$ python3 -q
>>> import numpy as np
>>> np.set_printoptions(suppress=True, linewidth=120)
>>> def tidy(a):
...     return np.round(a, 2) + 0
... 
>>> m1 = np.loadtxt("a.csv", delimiter=",")
>>> m1
array([[ 2.,  5.,  5.,  4.,  8.,  5.],
       [-8., -5., -5., -6., -2., -5.],
       [ 2.,  5.,  5.,  4.,  8.,  5.],
       [-1.,  2.,  2.,  1.,  5.,  2.],
       [ 0.,  3.,  3.,  2.,  6.,  3.],
       [-1.,  2.,  2.,  1.,  5.,  2.],
       [-8., -5., -5., -6., -2., -5.],
       [-8., -5., -5., -6., -2., -5.],
       [-1.,  2.,  2.,  1.,  5.,  2.],
       [-6., -3., -3., -4.,  0., -3.],
       [ 0.,  3.,  3.,  2.,  6.,  3.]])
>>> u = np.array([0, -3, 3])
>>> np.array([np.convolve(row, u, "same") for row in m1])
array([[ -6.,  -9.,   0.,   3., -12.,   9.],
       [ 24.,  -9.,   0.,   3., -12.,   9.],
       [ -6.,  -9.,   0.,   3., -12.,   9.],
       [  3.,  -9.,   0.,   3., -12.,   9.],
       [  0.,  -9.,   0.,   3., -12.,   9.],
       [  3.,  -9.,   0.,   3., -12.,   9.],
       [ 24.,  -9.,   0.,   3., -12.,   9.],
       [ 24.,  -9.,   0.,   3., -12.,   9.],
       [  3.,  -9.,   0.,   3., -12.,   9.],
       [ 18.,  -9.,   0.,   3., -12.,   9.],
       [  0.,  -9.,   0.,   3., -12.,   9.]])
>>> np.correlate(m1[8], m1[3], "full")
array([-2., -1., 13., 12., 19., 39., 19., 12., 13., -1., -2.])
>>> print(np.polyval(u, m1[8]))
[  6.  -3.  -3.   0. -12.  -3.]
>>> M2 = m1 / np.sqrt((m1 ** 2).mean(axis=1, keepdims=True))
>>> np.linalg.matrix_rank(M2) == np.linalg.matrix_rank(m1)
np.True_
>>> tidy(np.linalg.norm(M2, axis=1))
array([2.45, 2.45, 2.45, 2.45, 2.45, 2.45, 2.45, 2.45, 2.45, 2.45, 2.45])
>>> X = np.loadtxt("block10.csv", delimiter=",")
>>> tidy(X)
array([[ 0.  ,  0.  , -0.53,  0.06,  0.63, -0.51, -0.27],
       [ 0.38, -0.41,  0.  , -0.45, -0.43, -0.54, -0.1 ],
       [ 0.27,  0.17,  0.12,  0.2 ,  0.14, -0.37,  0.83],
       [ 0.36,  0.83, -0.25, -0.14, -0.28,  0.  , -0.18],
       [-0.52,  0.15, -0.15, -0.76,  0.09,  0.01,  0.33],
       [-0.46, -0.04, -0.5 ,  0.4 , -0.56, -0.21,  0.14],
       [-0.41,  0.31,  0.61,  0.1 , -0.04, -0.53, -0.27]])
>>> C2 = X.T @ X
>>> tidy(np.linalg.svd(X, compute_uv=False) ** 2)
array([1., 1., 1., 1., 1., 1., 1.])
>>> (X @ X.T).shape
(7, 7)
>>> np.linalg.matrix_rank(C2)
np.int64(7)
>>> tidy(C2)
array([[1., 0., 0., 0., 0., 0., 0.],
       [0., 1., 0., 0., 0., 0., 0.],
       [0., 0., 1., 0., 0., 0., 0.],
       [0., 0., 0., 1., 0., 0., 0.],
       [0., 0., 0., 0., 1., 0., 0.],
       [0., 0., 0., 0., 0., 1., 0.],
       [0., 0., 0., 0., 0., 0., 1.]])
>>> M2 = X / np.linalg.norm(X, axis=1, keepdims=True)
>>> C2 = M2 @ M2.T
>>> (C2 - 2 * np.eye(7)).round(6).argmax(axis=1)
array([1, 0, 0, 0, 0, 0, 0])
>>> print(tidy(np.linalg.norm(M2, axis=1)))
[1. 1. 1. 1. 1. 1. 1.]
>>> tidy(C2)
array([[1., 0., 0., 0., 0., 0., 0.],
       [0., 1., 0., 0., 0., 0., 0.],
       [0., 0., 1., 0., 0., 0., 0.],
       [0., 0., 0., 1., 0., 0., 0.],
       [0., 0., 0., 0., 1., 0., 0.],
       [0., 0., 0., 0., 0., 1., 0.],
       [0., 0., 0., 0., 0., 0., 1.]])
>>> (np.abs(C2) > 0.9).astype(int)
array([[1, 0, 0, 0, 0, 0, 0],
       [0, 1, 0, 0, 0, 0, 0],
       [0, 0, 1, 0, 0, 0, 0],
       [0, 0, 0, 1, 0, 0, 0],
       [0, 0, 0, 0, 1, 0, 0],
       [0, 0, 0, 0, 0, 1, 0],
       [0, 0, 0, 0, 0, 0, 1]])
>>> tidy(np.degrees(np.arccos(np.clip(C2[4, 2], -1, 1))))
np.float64(90.0)
>>> tidy(X.T @ X)
array([[1., 0., 0., 0., 0., 0., 0.],
       [0., 1., 0., 0., 0., 0., 0.],
       [0., 0., 1., 0., 0., 0., 0.],
       [0., 0., 0., 1., 0., 0., 0.],
       [0., 0., 0., 0., 1., 0., 0.],
       [0., 0., 0., 0., 0., 1., 0.],
       [0., 0., 0., 0., 0., 0., 1.]])
>>> tidy(X[:, 4] @ X[:, 6])
np.float64(0.0)
>>> A = np.loadtxt("x.csv", delimiter=",")
>>> print(A)
[[ 0. -1.  0.  0. -1. -1. -1.]
 [-1.  0.  0.  0. -1. -1. -1.]
 [ 0.  0.  0. -1.  0.  0.  0.]
 [ 0.  0. -1.  0.  0.  0.  0.]
 [-1. -1.  0.  0.  0. -1. -1.]
 [-1. -1.  0.  0. -1.  0. -1.]
 [-1. -1.  0.  0. -1. -1.  0.]]
>>> M2 = np.linalg.inv(A)
>>> tidy(np.linalg.det(A) * M2)
array([[ 3., -1.,  0.,  0., -1., -1., -1.],
       [-1.,  3.,  0.,  0., -1., -1., -1.],
       [ 0.,  0.,  0., -4.,  0.,  0.,  0.],
       [ 0.,  0., -4.,  0.,  0.,  0.,  0.],
       [-1., -1.,  0.,  0.,  3., -1., -1.],
       [-1., -1.,  0.,  0., -1.,  3., -1.],
       [-1., -1.,  0.,  0., -1., -1.,  3.]])
>>> print(tidy(np.linalg.cond(A)))
4.0
>>> tidy(np.linalg.slogdet(A)[0])
np.float64(1.0)
>>> tidy(np.linalg.det(A) * np.linalg.det(M2))
np.float64(1.0)
>>> u = np.array([0, -1, 1, -1, 1, 1, -3])
>>> M2 = A + np.outer(u, np.eye(7)[2])
>>> M2
array([[ 0., -1.,  0.,  0., -1., -1., -1.],
       [-1.,  0., -1.,  0., -1., -1., -1.],
       [ 0.,  0.,  1., -1.,  0.,  0.,  0.],
       [ 0.,  0., -2.,  0.,  0.,  0.,  0.],
       [-1., -1.,  1.,  0.,  0., -1., -1.],
       [-1., -1.,  1.,  0., -1.,  0., -1.],
       [-1., -1., -3.,  0., -1., -1.,  0.]])
>>> print(tidy(np.linalg.det(M2) / np.linalg.det(A)), tidy(1 + np.linalg.solve(A, u)[2]))
2.0 2.0
>>> vec = np.array([-5, -3, -5, -3, 3, 5, -2])
>>> target = A @ vec
>>> target
array([-3., -1.,  3.,  5.,  5.,  7.,  0.])
>>> print(tidy(np.linalg.solve(A, A[:, 2])))
[0. 0. 1. 0. 0. 0. 0.]
>>> tidy(np.linalg.solve(A.T, A[4]))
array([0., 0., 0., 0., 1., 0., 0.])
>>> tidy(np.linalg.solve(A, target))
array([-5., -3., -5., -3.,  3.,  5., -2.])
>>> [round(float(np.linalg.det(A[:i, :i])), 2) + 0 for i in range(1, 8)]
[0.0, -1.0, 0.0, 1.0, 2.0, 3.0, 4.0]
